$ ipython --no-banner

In [1]: import numpy as np

In [2]: from numpy import linalg as LA

In [3]: np.set_printoptions(suppress=True, linewidth=200)

In [4]: rd = lambda a: np.round(a, 2) + 0

In [5]: J = np.load("sample7.npy")

In [6]: print(J)
[[ 3.35  2.24  6.47 -6.37  3.47  3.85 -1.15 -0.66  0.43]
 [ 2.75 -0.48  5.46 -6.45  5.26  2.27 -1.91 -0.24 -0.85]
 [ 2.87  2.89  7.74 -5.73  4.35  1.98 -1.07  0.68 -0.83]
 [ 4.02  1.34  4.75 -5.36  4.63  4.64 -1.67  0.36  1.34]
 [ 3.13  2.09  7.81 -6.26  4.94  4.12 -0.42 -1.86  1.42]
 [ 0.61  2.92 -0.2  -3.45 -0.41 -1.13 -3.05 -3.85 -1.82]
 [ 3.12 -0.39  6.91 -5.48  4.72  3.2  -2.27 -0.23 -0.25]
 [-0.74  0.58  0.22 -4.54 -1.37 -3.11 -1.24 -5.18 -3.72]
 [-0.69  2.09  1.67 -2.73 -0.04 -1.41 -3.99 -3.28 -4.  ]
 [ 0.37 -0.43 -1.11 -6.96  0.65  1.35 -4.82  0.99  0.11]
 [ 3.33  1.36  6.24 -5.11  5.01  2.47  0.92 -0.84  0.  ]
 [ 1.18  2.69  0.65 -2.37 -0.65 -4.47 -5.25 -4.71 -4.12]
 [ 4.51  1.5   5.92 -5.64  2.33  3.82 -2.55 -1.06  0.76]
 [ 0.27  1.75  0.37 -4.05 -1.38 -2.91 -5.43 -5.08 -1.66]
 [-0.2   3.16 -1.71 -3.21  0.35 -3.43 -4.81 -4.43 -3.36]
 [-2.43  2.75  0.63 -4.66  0.01 -2.19 -3.87 -4.36 -2.42]
 [ 0.13  3.27  0.78 -4.25 -0.59 -2.48 -4.36 -6.08 -4.24]
 [-0.97  2.36  1.46 -3.99 -0.97 -2.13 -5.86 -5.27 -3.21]
 [ 4.79  0.4   3.89 -5.99  3.36  4.08 -1.49  0.15 -0.05]
 [ 1.09  1.36 -1.7  -4.63 -0.85  0.85 -4.96  1.15 -0.39]
 [ 3.91  0.52  5.08 -6.08  1.37  3.7  -0.6   0.    0.41]
 [ 1.3  -0.76 -1.8  -5.32  1.58  0.95 -6.01  3.21 -0.21]
 [ 0.68  1.29 -1.86 -4.25 -0.05  2.24 -4.13  2.21 -1.47]
 [ 0.57  0.4  -1.88 -6.16 -1.92  1.27 -5.59  1.22  2.27]
 [ 1.27  0.87 -3.96 -5.36 -0.93  0.7  -5.65  1.93  0.11]
 [ 1.59  1.24 -0.85 -3.4  -2.52 -2.11 -5.17 -2.96 -3.84]
 [ 1.5   0.7  -1.56 -4.6  -0.44  2.01 -3.1   2.11  1.81]
 [ 3.82  1.81  6.39 -7.66  3.68  2.53 -1.46  0.46 -0.07]
 [ 0.88  1.47 -2.39 -3.84  0.06  0.24 -4.99  0.75  0.83]
 [ 2.13  2.9   9.06 -4.17  4.42  2.68 -1.39 -0.8  -0.63]
 [ 1.55  0.76 -2.02 -3.64  2.19  2.13 -4.71  3.17 -0.63]
 [ 0.31  1.24  1.   -3.32  0.68 -1.02 -6.42 -3.49 -2.15]
 [ 1.28  3.23 -1.78 -5.65 -0.8   2.46 -4.52  3.63 -0.21]
 [ 1.08  0.99 -2.32 -4.72  1.55  0.16 -4.34  0.51  0.92]]

In [7]: other = J / LA.norm(J, axis=1, keepdims=True)

In [8]: gram = other @ other.T

In [9]: print(rd(np.degrees(np.arccos(np.clip(gram[7, 5], -1, 1)))))
32.8

In [10]: E = np.loadtxt("mat.csv", delimiter=",")

In [11]: print(E)
[[ 1. 20.  0.  4.  0.  0.  4.  4.  5.  4.  3.]
 [ 0.  0.  3.  3.  2.  2.  1.  1.  2.  0.  2.]
 [ 4.  5.  1.  5.  2.  2.  1.  2.  4.  1.  1.]
 [ 2.  0.  0.  2.  2.  0.  4.  4.  3.  0.  0.]
 [ 5. 15.  3.  4.  1.  0.  4.  4.  5.  3.  2.]
 [ 2.  5.  0.  4.  2.  4.  5.  5.  2.  1.  2.]
 [ 0. 25.  3.  1.  1.  3.  0.  1.  0.  5.  3.]
 [ 2.  0.  2.  2.  0.  0.  3.  5.  2.  0.  1.]
 [ 1. 15.  3.  2.  4.  3.  4.  4.  2.  3.  4.]]

In [12]: t3 = np.stack([E, -3 * E, E[::-1]])

In [13]: print((t3 @ E.T).shape)
(3, 9, 9)

In [14]: other = np.array([[1, 2],
    ...:     [1, 2],
    ...:     [-2, 0],
    ...:     [2, -2],
    ...:     [1, 2],
    ...:     [0, 2],
    ...:     [1, -1],
    ...:     [-1, -1],
    ...:     [-1, -2],
    ...:     [2, 0],
    ...:     [1, 0]])

In [15]: print(np.einsum("ik,kj->ij", E, other))
[[ 35.  16.]
 [  2.  -4.]
 [ 17.   5.]
 [  5. -10.]
 [ 26.  16.]
 [ 19.   4.]
 [ 34.  55.]
 [ -1. -12.]
 [ 26.  30.]]

In [16]: print(LA.matrix_rank(np.vstack([E, other.T])))
11

In [17]: print(other.T @ E.T)
[[ 35.   2.  17.   5.  26.  19.  34.  -1.  26.]
 [ 16.  -4.   5. -10.  16.   4.  55. -12.  30.]]

In [18]: print(np.einsum("ij,ij->i", E, E))
[499.  36.  98.  53. 346. 124. 680.  51. 325.]

In [19]: print(np.einsum("ik,kj->ji", E, other))
[[ 35.   2.  17.   5.  26.  19.  34.  -1.  26.]
 [ 16.  -4.   5. -10.  16.   4.  55. -12.  30.]]

In [20]: print(np.vstack([E, other.T]).shape)
(11, 11)

In [21]: other = E / np.sqrt((E ** 2).mean(axis=1, keepdims=True))

In [22]: print(rd(LA.norm(other, axis=1)))
[3.32 3.32 3.32 3.32 3.32 3.32 3.32 3.32 3.32]

In [23]: print(rd(other[6]))
[0.   3.18 0.38 0.13 0.13 0.38 0.   0.13 0.   0.64 0.38]

In [24]: print(rd(LA.norm(E, axis=1)))
[22.34  6.    9.9   7.28 18.6  11.14 26.08  7.14 18.03]

In [25]: print(LA.norm(E, axis=1).argmax())
6

In [26]: print(rd(LA.norm(E[0], 1)), rd(LA.norm(E[0], np.inf)))
45.0 20.0

In [27]: print(rd(LA.norm(E, 2)))
43.23

In [28]: print(rd(LA.norm(E, "nuc")))
82.34

In [29]: w1 = np.array([[2, 1, 0, 1, 0],
    ...:     [0, 0, 0, 2, 0],
    ...:     [2, 0, 1, 0, 2],
    ...:     [1, 0, 2, 2, 2],
    ...:     [1, 2, 1, 0, 1],
    ...:     [2, 2, 1, 1, 2],
    ...:     [1, 2, 2, 2, 2],
    ...:     [0, 2, 2, 1, 1],
    ...:     [1, 1, 2, 1, 1],
    ...:     [1, 1, 2, 0, 0],
    ...:     [1, 0, 0, 0, 2]])

In [30]: beta = np.array([2, -2, 0, 0, 1])

In [31]: hid = np.maximum(E @ w1 + beta, 0)

In [32]: print((hid > 0).mean(axis=0))
[1. 1. 1. 1. 1.]

In [33]: print(LA.matrix_rank(hid))
5

In [34]: print((hid > 0).astype(int))
[[1 1 1 1 1]
 [1 1 1 1 1]
 [1 1 1 1 1]
 [1 1 1 1 1]
 [1 1 1 1 1]
 [1 1 1 1 1]
 [1 1 1 1 1]
 [1 1 1 1 1]
 [1 1 1 1 1]]

In [35]: C = np.array([[5, -7], [6, -9], [-1, -7], [0, -7], [-5, -8]])

In [36]: print((hid @ C).round(6).argmax(axis=1))
[0 0 0 0 0 0 0 0 0]

In [37]: print(w1 @ C)
[[ 16 -30]
 [  0 -14]
 [ -1 -37]
 [ -7 -51]
 [ 11 -40]
 [ 11 -62]
 [  5 -69]
 [  5 -47]
 [  4 -45]
 [  9 -30]
 [ -5 -23]]

In [38]: print(hid @ C)
[[   62. -1396.]
 [   21.  -724.]
 [  100. -1086.]
 [   85.  -845.]
 [  130. -1544.]
 [  120. -1412.]
 [   62. -1008.]
 [   52.  -795.]
 [  124. -1539.]]
